$ python -q
>>> import numpy as np
>>> np.set_printoptions(precision=1, suppress=True, linewidth=160, sign=" ")
>>> rd = lambda a: np.round(a, 1) + 0
>>> X = np.array([[2, -4, -3, 3, -7],
...     [2, 6, 1, -2, -9],
...     [-8, 5, -2, -8, 2],
...     [-3, 0, -9, 1, 3],
...     [8, -9, 4, 2, -6],
...     [-4, -1, -5, 3, -4],
...     [-7, -8, 7, -2, 7],
...     [6, -5, 2, -2, -1]])
>>> X
array([[ 2, -4, -3,  3, -7],
       [ 2,  6,  1, -2, -9],
       [-8,  5, -2, -8,  2],
       [-3,  0, -9,  1,  3],
       [ 8, -9,  4,  2, -6],
       [-4, -1, -5,  3, -4],
       [-7, -8,  7, -2,  7],
       [ 6, -5,  2, -2, -1]])
>>> A2 = X / np.sqrt((X ** 2).mean(axis=1, keepdims=True))
>>> np.linalg.matrix_rank(A2) == np.linalg.matrix_rank(X)
np.True_
>>> rd(A2[7])
array([ 1.6, -1.3,  0.5, -0.5, -0.3])
>>> np.linalg.matrix_rank(X - X.mean(axis=1, keepdims=True))
np.int64(4)
>>> arr = np.loadtxt("mat.csv", delimiter=",")
>>> rd(arr)
array([[-0.5,  0.5,  0.6,  0.2,  0. , -0.3],
       [ 0. , -0.1,  0.3, -0.3, -0.9,  0.2],
       [-0.5,  0.1, -0.3,  0.4, -0.1,  0.7],
       [ 0.4,  0.8, -0.2, -0.3,  0. ,  0.2],
       [ 0.3,  0.2, -0.3,  0.7, -0.4, -0.4],
       [ 0.5, -0.1,  0.6,  0.4,  0.2,  0.4]])
>>> x = np.array([-1, -1, 0, -2, 0, 3])
>>> rd(np.linalg.inv(arr))
array([[-0.5,  0. , -0.5,  0.4,  0.3,  0.5],
       [ 0.5, -0.1,  0.1,  0.8,  0.2, -0.1],
       [ 0.6,  0.3, -0.3, -0.2, -0.3,  0.6],
       [ 0.2, -0.3,  0.4, -0.3,  0.7,  0.4],
       [ 0. , -0.9, -0.1,  0. , -0.4,  0.2],
       [-0.3,  0.2,  0.7,  0.2, -0.4,  0.4]])
>>> rd(arr.T @ (arr @ x))
array([-1., -1.,  0., -2.,  0.,  3.])
>>> rd(np.sort(np.abs(np.degrees(np.angle(np.linalg.eigvals(arr))))))
array([   0. ,   81.5,   81.5,  134.8,  134.8,  180. ])
>>> rd(np.linalg.det(arr))
np.float64(-1.0)
>>> np.allclose(arr @ arr.T, arr.T @ arr)
True
>>> rd(np.sort(np.abs(np.linalg.eigvals(arr))))
array([ 1.,  1.,  1.,  1.,  1.,  1.])
>>> rd(arr @ arr)
array([[-0.1, -0.1, -0.5, -0.1, -0.6,  0.6],
       [-0.4, -0.3,  0.3, -0.3,  0.4,  0.6],
       [ 0.9,  0. ,  0.2, -0.1,  0.1,  0.4],
       [-0.1, -0.1,  0.7,  0. , -0.7, -0.1],
       [ 0. ,  0.6,  0. , -0.8,  0. , -0.1],
       [-0.1,  0.7,  0.2,  0.5,  0. ,  0.4]])
>>> x = np.array([2, 0, 3, 3, 0, 3])
>>> target = arr @ x
>>> c, lr = np.zeros(6), 1 / np.linalg.norm(arr, 2) ** 2
>>> for i in range(25):
...     c -= lr * arr.T @ (arr @ c - target)
...     if i % 5 == 0: print(i, round(np.linalg.norm(arr @ c - target), 1))
... 
0 0.0
5 0.0
10 0.0
15 0.0
20 0.0
>>> rd(c)
array([ 2.,  0.,  3.,  3.,  0.,  3.])
>>> proj = X @ np.linalg.solve(X.T @ X, X.T)
>>> rd(proj)
array([[ 0.4,  0.1,  0. ,  0.1,  0.3,  0.4,  0. ,  0. ],
       [ 0.1,  0.6,  0.2, -0.3,  0. ,  0.1, -0.2, -0.1],
       [ 0. ,  0.2,  0.8,  0.1, -0.1,  0. ,  0.1,  0.2],
       [ 0.1, -0.3,  0.1,  0.6, -0.1,  0.2, -0.2,  0.1],
       [ 0.3,  0. , -0.1, -0.1,  0.5,  0. ,  0.1,  0.4],
       [ 0.4,  0.1,  0. ,  0.2,  0. ,  0.5,  0.1, -0.3],
       [ 0. , -0.2,  0.1, -0.2,  0.1,  0.1,  0.9, -0.1],
       [ 0. , -0.1,  0.2,  0.1,  0.4, -0.3, -0.1,  0.6]])
>>> rd(np.diag(proj))
array([ 0.4,  0.6,  0.8,  0.6,  0.5,  0.5,  0.9,  0.6])
>>> F = np.load("test16.npy")
>>> rd(F)
array([[ 0.6,  0.8,  0. , -0.9, -0.8,  0.4, -0.3,  1.2,  0.7, -0.3,  0.5, -0.8, -0.3,  1. ],
       [ 1. , -1.9,  1.4, -0.6, -0.1, -2.2, -1.1,  1.2, -1.7,  0.7, -1.5, -2.4,  2.6,  0.1],
       [ 0.1,  0.1,  0. , -0.1, -0.1,  0. , -0.1,  0.2,  0.1,  0. ,  0. , -0.2,  0. ,  0.1],
       [-0.7,  0. , -0.4,  0.8,  0.6,  0.4,  0.6, -1.2,  0. ,  0. ,  0.1,  1.2, -0.5, -0.7],
       [ 0.1, -0.9,  0.5,  0.1,  0.2, -0.9, -0.3,  0. , -0.9,  0.4, -0.7, -0.6,  1. , -0.3],
       [ 1.1,  0.4,  0.4, -1.3, -1.1, -0.1, -0.8,  1.8,  0.4, -0.2,  0.2, -1.7,  0.3,  1.3],
       [ 1.2, -2.4,  1.7, -0.7, -0.1, -2.8, -1.4,  1.5, -2.2,  0.9, -1.9, -3. ,  3.2,  0.1],
       [ 1.5,  0.2,  0.6, -1.7, -1.3, -0.4, -1. ,  2.4,  0.3, -0.1,  0. , -2.4,  0.7,  1.5]])
>>> np.linalg.matrix_rank(F, rtol=0.1)
np.int64(2)
>>> [round(float(x), 1) for x in np.linalg.svd(F, compute_uv=False)[:3]]
[10.2, 5.8, 0.0]
>>> np.linalg.cond(F) > 100
np.True_
>>> np.argsort(-np.linalg.norm(F, axis=0).round(6), kind="stable")[:3]
array([ 11,  12,   7])
>>> rd(np.trace(np.linalg.pinv(F) @ F))
np.float64(2.0)
>>> rd(F @ np.linalg.pinv(F) @ F)
array([[ 0.7,  0.7,  0. , -0.9, -0.8,  0.4, -0.4,  1.2,  0.7, -0.3,  0.5, -0.8, -0.3,  1. ],
       [ 1. , -1.9,  1.4, -0.6, -0.1, -2.2, -1.1,  1.2, -1.7,  0.7, -1.5, -2.4,  2.5,  0.1],
       [ 0.1,  0.1,  0. , -0.1, -0.1,  0. , -0.1,  0.2,  0.1,  0. ,  0. , -0.2,  0. ,  0.1],
       [-0.7,  0. , -0.4,  0.8,  0.6,  0.4,  0.6, -1.2,  0. ,  0. ,  0.1,  1.2, -0.5, -0.7],
       [ 0.1, -0.9,  0.5,  0.1,  0.2, -0.9, -0.3,  0. , -0.9,  0.4, -0.7, -0.6,  1. , -0.3],
       [ 1.1,  0.4,  0.4, -1.3, -1.1, -0.1, -0.8,  1.8,  0.4, -0.2,  0.2, -1.7,  0.3,  1.3],
       [ 1.2, -2.4,  1.7, -0.7, -0.1, -2.8, -1.4,  1.5, -2.2,  0.9, -1.9, -3. ,  3.2,  0.1],
       [ 1.5,  0.2,  0.6, -1.7, -1.3, -0.4, -1.1,  2.4,  0.3, -0.1,  0. , -2.4,  0.7,  1.5]])
>>> M = np.load("data.npy")
>>> M
array([[ 0,  1,  0,  3, -1, -1, -2,  1, -3, -3, -1, -3, -1],
       [ 0, -3,  0, -9,  3,  3,  6, -3,  9,  9,  3,  9,  3],
       [ 0, -2,  0, -6,  2,  2,  4, -2,  6,  6,  2,  6,  2],
       [ 0, -1,  0, -3,  1,  1,  2, -1,  3,  3,  1,  3,  1],
       [ 0, -3,  0, -9,  3,  3,  6, -3,  9,  9,  3,  9,  3],
       [ 0, -3,  0, -9,  3,  3,  6, -3,  9,  9,  3,  9,  3],
       [ 0, -3,  0, -9,  3,  3,  6, -3,  9,  9,  3,  9,  3],
       [ 0,  3,  0,  9, -3, -3, -6,  3, -9, -9, -3, -9, -3],
       [ 0,  0,  0,  0,  0,  0,  0,  0,  0,  0,  0,  0,  0]])
>>> np.allclose(M[:-1].T @ np.linalg.lstsq(M[:-1].T, M[-1])[0], M[-1])
True
>>> np.abs(np.diag(np.linalg.qr(M)[1])) > 1e-9
array([False,  True, False, False, False, False, False, False, False])
>>> np.unique(M.round(6), axis=0).shape
(6, 13)
>>> np.linalg.lstsq(M[:-1].T, M[-1])[2]
np.int32(1)
>>> rd(np.trace(np.linalg.pinv(M) @ M))
np.float64(1.0)
>>> U, sv, Vt = np.linalg.svd(M)
>>> evecs = Vt[:(sv > 1e-8).sum()]
>>> rng = np.random.default_rng(286)
>>> x = M[2] + 3 * M[4] + rng.integers(2) * np.eye(13)[9]
>>> x
array([  0., -11.,   0., -33.,  11.,  11.,  22., -11.,  33.,  33.,  11.,  33.,  11.])
>>> rd(np.diag(evecs.T @ evecs))
array([ 0. ,  0. ,  0. ,  0.2,  0. ,  0. ,  0.1,  0. ,  0.2,  0.2,  0. ,  0.2,  0. ])
>>> np.allclose(evecs.T @ evecs @ x, x)
True
>>> U, sv, Vt = np.linalg.svd(M)
>>> np.argmax(sv[:-1] / (sv[1:] + 1e-6)) + 1
np.int64(1)
>>> rd(sv)
array([ 48.4,   0. ,   0. ,   0. ,   0. ,   0. ,   0. ,   0. ,   0. ])
>>> A2 = U[:, :1] @ np.diag(sv[:1]) @ Vt[:1]
>>> rd(A2)
array([[ 0.,  1.,  0.,  3., -1., -1., -2.,  1., -3., -3., -1., -3., -1.],
       [ 0., -3.,  0., -9.,  3.,  3.,  6., -3.,  9.,  9.,  3.,  9.,  3.],
       [ 0., -2.,  0., -6.,  2.,  2.,  4., -2.,  6.,  6.,  2.,  6.,  2.],
       [ 0., -1.,  0., -3.,  1.,  1.,  2., -1.,  3.,  3.,  1.,  3.,  1.],
       [ 0., -3.,  0., -9.,  3.,  3.,  6., -3.,  9.,  9.,  3.,  9.,  3.],
       [ 0., -3.,  0., -9.,  3.,  3.,  6., -3.,  9.,  9.,  3.,  9.,  3.],
       [ 0., -3.,  0., -9.,  3.,  3.,  6., -3.,  9.,  9.,  3.,  9.,  3.],
       [ 0.,  3.,  0.,  9., -3., -3., -6.,  3., -9., -9., -3., -9., -3.],
       [ 0.,  0.,  0.,  0.,  0.,  0.,  0.,  0.,  0.,  0.,  0.,  0.,  0.]])
>>> mat = np.array([[2, 2, 3, 1, 0, 0],
...     [-2, -3, -1, 1, 3, -2],
...     [-2, 1, 2, -3, -2, -2],
...     [-1, -2, 1, -1, -3, 0],
...     [-2, 3, -1, 1, -3, 0],
...     [1, 3, 1, 2, -1, 2]])
>>> mat
array([[ 2,  2,  3,  1,  0,  0],
       [-2, -3, -1,  1,  3, -2],
       [-2,  1,  2, -3, -2, -2],
       [-1, -2,  1, -1, -3,  0],
       [-2,  3, -1,  1, -3,  0],
       [ 1,  3,  1,  2, -1,  2]])
>>> lab = rng.permutation(6)
>>> A2 = mat[:, lab] * rng.choice([-1, 1], 6)
>>> A2
array([[ 1,  0,  0, -3, -2, -2],
       [ 1, -2, -3,  1,  3,  2],
       [-3, -2,  2, -2, -1,  2],
       [-1,  0,  3, -1,  2,  1],
       [ 1,  0,  3,  1, -3,  2],
       [ 2,  2,  1, -1, -3, -1]])
>>> U, _, Vt = np.linalg.svd(mat.T @ A2)
>>> lab
array([ 3,  5,  4,  2,  1,  0])
>>> rd(np.linalg.lstsq(mat, A2)[0])
array([[ 0.,  0.,  0.,  0.,  0., -1.],
       [ 0.,  0.,  0.,  0., -1.,  0.],
       [ 0.,  0.,  0., -1.,  0.,  0.],
       [ 1.,  0.,  0.,  0.,  0.,  0.],
       [ 0.,  0., -1.,  0.,  0.,  0.],
       [ 0.,  1.,  0.,  0.,  0.,  0.]])
>>> t = np.radians(45)
>>> R = np.eye(6)
>>> R[5, 5] = R[4, 4] = np.cos(t)
>>> R[5, 4], R[4, 5] = -np.sin(t), np.sin(t)
>>> rd(R)
array([[ 1. ,  0. ,  0. ,  0. ,  0. ,  0. ],
       [ 0. ,  1. ,  0. ,  0. ,  0. ,  0. ],
       [ 0. ,  0. ,  1. ,  0. ,  0. ,  0. ],
       [ 0. ,  0. ,  0. ,  1. ,  0. ,  0. ],
       [ 0. ,  0. ,  0. ,  0. ,  0.7,  0.7],
       [ 0. ,  0. ,  0. ,  0. , -0.7,  0.7]])
>>> A2 = mat @ R.T
>>> rd(np.linalg.det(R)), rd(np.trace(R))
(np.float64(1.0), np.float64(5.4))
>>> rd(np.abs(A2 - mat).max(axis=0))
array([ 0. ,  0. ,  0. ,  0. ,  2.3,  2.1])
>>> np.allclose(mat @ mat.T, A2 @ A2.T)
True
>>> A2 = mat ** -1
Traceback (most recent call last):
  File "<python-input-71>", line 1, in <module>
    A2 = mat ** -1
         ~~~~^^~~~
ValueError: Integers to negative integer powers are not allowed.
>>> A2 = np.linalg.inv(mat)
>>> rd(np.linalg.det(mat) * A2)
array([[-388.,  300.,  326.,   30., -156.,  626.],
       [  12.,   60., -114.,  230.,  -76.,  -54.],
       [ -36., -180., -218., -130.,  228., -398.],
       [-260., -180.,  230., -130., -220.,   50.],
       [ 196., -140., -182.,  210.,  252., -322.],
       [ 552.,  -40., -204.,  -60.,  424., -804.]])
>>> (np.abs(A2) > 1e-9).astype(int)
array([[ 1,  1,  1,  1,  1,  1],
       [ 1,  1,  1,  1,  1,  1],
       [ 1,  1,  1,  1,  1,  1],
       [ 1,  1,  1,  1,  1,  1],
       [ 1,  1,  1,  1,  1,  1],
       [ 1,  1,  1,  1,  1,  1]])
>>> np.allclose(A2, mat.T)
False
>>> rd(np.linalg.slogdet(mat)[0])
np.float64(-1.0)
>>> rank = np.linalg.matrix_rank(M)
>>> rank
np.int64(1)
>>> null = np.linalg.svd(M)[2][rank:].T
>>> [int(np.linalg.matrix_rank(np.delete(M, i, axis=0))) for i in range(9)]
[1, 1, 1, 1, 1, 1, 1, 1, 1]
>>> u = np.array([-1, -1, -1, 0, -1, 0])
>>> A2 = mat + np.outer(u, np.eye(6)[2])
>>> A2
array([[ 2.,  2.,  2.,  1.,  0.,  0.],
       [-2., -3., -2.,  1.,  3., -2.],
       [-2.,  1.,  1., -3., -2., -2.],
       [-1., -2.,  1., -1., -3.,  0.],
       [-2.,  3., -2.,  1., -3.,  0.],
       [ 1.,  3.,  1.,  2., -1.,  2.]])
>>> np.linalg.matrix_rank(A2 - mat)
np.int64(1)
>>> np.linalg.matrix_rank(np.linalg.inv(A2) - np.linalg.inv(mat), tol=1e-8)
np.int64(1)
>>> u = np.array([-2, 1, -2, -1, 0, 1, -1, 2, 1, 2, -2, -2, 3, 1])
>>> K = np.outer(rng.normal(size=22), u) + 0.3 * rng.normal(size=(22, 14))
>>> rd(K)
array([[-0.1,  0.3, -0.5,  0.3, -0.1,  0.3, -0.2,  0.2,  0.4,  0.2,  0. ,  0.2,  0.8,  0.1],
       [ 1.1, -0.7,  1.2,  0.5,  0.2, -0.6,  1. , -0.7, -0.4, -0.4,  0.6,  0.7, -1.2, -0.5],
       [-4.1,  2.4, -4.1, -1.4, -0.1,  2.3, -2.4,  4. ,  2.1,  4.7, -4.8, -3.8,  6.5,  2.1],
       [-0.1, -0.1, -0.5, -0.1,  0.2,  0.8,  0. ,  0.5, -0.4, -0.3,  0. , -0.1,  0.3,  0.4],
       [ 0.5, -0.2, -0.2,  0.2, -0.2, -0.1, -0.2,  0.2, -0.1,  0.1, -0.3, -0.5,  0.7,  0.1],
       [ 0.9, -1. ,  1.4,  0.5,  0. , -0.5,  0.8, -2. , -0.8, -1.1,  1.2,  1.7, -1.8, -0.8],
       [ 0.7, -0.7,  0.8,  0.8,  0.4, -0.4,  0.5, -1.6, -0.5, -1.5,  1.9,  1. , -1.8, -0.9],
       [ 1.9, -0.8,  1.2,  0.9, -0.1, -0.9,  1.1, -2.3, -1.1, -1.9,  1.4,  1.3, -2.4, -1.1],
       [ 0.9, -0.6,  0.6,  0.4, -0.1, -0.2,  0.2, -0.7, -0.2, -1.1,  0.9,  0.6, -1. , -0.8],
       [ 1.6, -0.5,  1.3,  0.4, -0.1, -0.9,  0.1, -1.5, -0.4, -1.5,  0.9,  0.9, -2. , -0.7],
       [-1.5,  0.4, -1.3, -0.5,  0.3,  0.5, -1.2,  1.8,  0.8,  1.2, -1.6, -1.6,  2.4,  0.6],
       [-0.4,  0. , -0.8,  0. ,  0.3,  1.2,  0.1,  0.5, -0.1,  0. , -0.4, -0.2,  0.3,  0. ],
       [ 1.4, -0.7,  2.1,  1.2, -0.2, -0.9,  1. , -1.3, -0.4, -1.2,  1.3,  1.4, -2. , -1. ],
       [-2.1,  1.2, -2.5, -0.7,  0.2,  1. , -0.6,  2.3,  0.6,  2.4, -3.2, -2.2,  3.6,  1.7],
       [-1.4,  0.3, -1.6, -0.7, -0.6,  0.4, -1.3,  1.4,  1.1,  1. , -0.6, -1.6,  1.7,  0.2],
       [-1. ,  0.3, -1.5, -1. ,  0.1,  1. , -0.9,  1.5,  0.8,  1.1, -1.8, -2. ,  1.9,  0.7],
       [ 1. , -0.7,  0.7,  0.3, -0.3, -0.5,  0.5, -0.7, -0.4, -0.7,  0.5,  0.3, -1.6, -0.7],
       [-0.6,  0.6, -1.5, -0.6,  0.3,  0.9, -0.5,  0.4,  0.3,  1.4, -1.5, -1. ,  1.8,  0.7],
       [ 0.1,  0.1,  0.3,  0.2,  0.3, -0.3,  0.1,  0. ,  0.2,  0.7, -0.1,  0.7,  0.6, -0.3],
       [ 0.5, -0.4,  0. , -0.3, -0.5,  0.3,  0.4, -0.3, -0.5, -0.5, -0.6, -0.2,  0.3, -0.4],
       [ 2. , -1. ,  2.1,  0.9,  0. , -0.6,  0.4, -2.1, -1.1, -1.6,  2.1,  2.2, -3. , -1.3],
       [-0.1,  0. , -0.2, -0.2,  0.3, -0.2, -0.6, -0.2, -0.3, -0.3, -0.6,  0.4,  0.3,  0.4]])
>>> C2 = K.T @ K
>>> rd(np.linalg.eigvalsh(C2)[::-1])
array([ 458.6,    6. ,    5.7,    4. ,    2.7,    2.5,    1.6,    1.4,    1. ,    0.9,    0.7,    0.4,    0.3,    0.2])
